% ipython --no-banner

In [1]: import numpy as np

In [2]: import numpy.linalg as la

In [3]: np.set_printoptions(precision=2, suppress=True, linewidth=200)

In [4]: arr = np.loadtxt("arr.csv", delimiter=",")

In [5]: arr
Out[5]: 
array([[0., 0., 1., 1., 1.],
       [0., 0., 0., 1., 0.],
       [1., 0., 0., 1., 1.],
       [1., 1., 1., 0., 0.],
       [1., 0., 1., 0., 0.]])

In [6]: w, evecs = la.eigh(arr)

In [7]: np.unique(w.round(6) + 0, return_counts=True)[1]
Out[7]: array([1, 1, 1, 1, 1])

In [8]: np.round(evecs.T @ arr @ evecs, 2) + 0
Out[8]: 
array([[-1.78,  0.  ,  0.  ,  0.  ,  0.  ],
       [ 0.  , -1.  ,  0.  ,  0.  ,  0.  ],
       [ 0.  ,  0.  , -0.59,  0.  ,  0.  ],
       [ 0.  ,  0.  ,  0.  ,  0.72,  0.  ],
       [ 0.  ,  0.  ,  0.  ,  0.  ,  2.64]])

In [9]: la.svd(arr, compute_uv=False)
Out[9]: array([2.64, 1.78, 1.  , 0.72, 0.59])

In [10]: la.eigvalsh(arr + -1 * np.eye(5))
Out[10]: array([-2.78, -2.  , -1.59, -0.28,  1.64])

In [11]: np.round(evecs @ np.diag(w) @ evecs.T, 2) + 0
Out[11]: 
array([[0., 0., 1., 1., 1.],
       [0., 0., 0., 1., 0.],
       [1., 0., 0., 1., 1.],
       [1., 1., 1., 0., 0.],
       [1., 0., 1., 0., 0.]])

In [12]: np.round(evecs.T @ evecs, 2) + 0
Out[12]: 
array([[1., 0., 0., 0., 0.],
       [0., 1., 0., 0., 0.],
       [0., 0., 1., 0., 0.],
       [0., 0., 0., 1., 0.],
       [0., 0., 0., 0., 1.]])

In [13]: np.round(w.sum(), 2), np.trace(arr)
Out[13]: (np.float64(0.0), np.float64(0.0))

In [14]: w
Out[14]: array([-1.78, -1.  , -0.59,  0.72,  2.64])

In [15]: np.round(la.eigvalsh(arr).min(), 2)
Out[15]: np.float64(-1.78)

In [16]: x0 = np.array([4, 5, 0, 2, 4])

In [17]: target = arr @ x0

In [18]: c, lr = np.zeros(5), 1 / la.norm(arr, 2) ** 2

In [19]: for i in range(8):
    ...:     c -= lr * arr.T @ (arr @ c - target)
    ...:     if i % 2 == 0: print(i, round(la.norm(arr @ c - target), 2))
    ...: 
0 3.63
2 2.98
4 2.5
6 2.13

In [20]: c
Out[20]: array([4.14, 2.6 , 1.3 , 2.44, 2.65])

In [21]: round(la.cond(arr), 2)
Out[21]: np.float64(4.48)

In [22]: out = la.inv(arr)

In [23]: la.det(arr) * out
Out[23]: 
array([[ 1., -0., -1., -0., -1.],
       [-0., -0., -0., -2.,  2.],
       [-1., -0.,  1., -0., -1.],
       [ 0., -2.,  0.,  0.,  0.],
       [-1.,  2., -1.,  0.,  1.]])

In [24]: np.round(la.det(arr) * la.det(out), 2)
Out[24]: np.float64(1.0)

In [25]: np.round(la.slogdet(arr)[0], 2)
Out[25]: np.float64(-1.0)

In [26]: (np.abs(out) > 1e-9).astype(int)
Out[26]: 
array([[1, 0, 1, 0, 1],
       [0, 0, 0, 1, 1],
       [1, 0, 1, 0, 1],
       [0, 1, 0, 0, 0],
       [1, 1, 1, 0, 1]])

In [27]: la.inv(out)
Out[27]: 
array([[-0., -0.,  1.,  1.,  1.],
       [ 0.,  0.,  0.,  1.,  0.],
       [ 1.,  0.,  0.,  1.,  1.],
       [ 1.,  1.,  1.,  0.,  0.],
       [ 1.,  0.,  1.,  0.,  0.]])

In [28]: def softmax(z):
    ...:     e = np.exp(z - z.max(axis=-1, keepdims=True))
    ...:     return e / e.sum(axis=-1, keepdims=True)
    ...: 

In [29]: softmax(arr).sum(axis=1)
Out[29]: array([1., 1., 1., 1., 1.])

In [30]: softmax(arr[0])
Out[30]: array([0.1 , 0.1 , 0.27, 0.27, 0.27])

In [31]: att = arr @ arr.T / np.sqrt(5)

In [32]: softmax(att).round(6).argmax(axis=1)
Out[32]: array([0, 0, 2, 3, 3])

In [33]: W0 = np.load("case2.npy")

In [34]: W0
Out[34]: 
array([[6., 0., 0., 0., 0.],
       [0., 6., 0., 0., 5.],
       [0., 0., 6., 5., 0.],
       [0., 0., 5., 6., 0.],
       [0., 5., 0., 0., 6.]])

In [35]: f = np.array([2, 1, 1, 0, 3])

In [36]: out = W0 + np.outer(f, np.eye(5)[0])

In [37]: round(float(la.det(out) / la.det(W0)), 2), round(1 + la.solve(W0, f)[0], 2)
Out[37]: (1.33, np.float64(1.33))

In [38]: out
Out[38]: 
array([[8., 0., 0., 0., 0.],
       [1., 6., 0., 0., 5.],
       [1., 0., 6., 5., 0.],
       [0., 0., 5., 6., 0.],
       [3., 5., 0., 0., 6.]])

In [39]: (W0 + W0.T) / 2
Out[39]: 
array([[6., 0., 0., 0., 0.],
       [0., 6., 0., 0., 5.],
       [0., 0., 6., 5., 0.],
       [0., 0., 5., 6., 0.],
       [0., 5., 0., 0., 6.]])

In [40]: la.matrix_power(W0, 4)
Out[40]: 
array([[1296.,    0.,    0.,    0.,    0.],
       [   0., 7321.,    0.,    0., 7320.],
       [   0.,    0., 7321., 7320.,    0.],
       [   0.,    0., 7320., 7321.,    0.],
       [   0., 7320.,    0.,    0., 7321.]])

In [41]: np.allclose(W0 @ W0.T, W0.T @ W0)
Out[41]: True
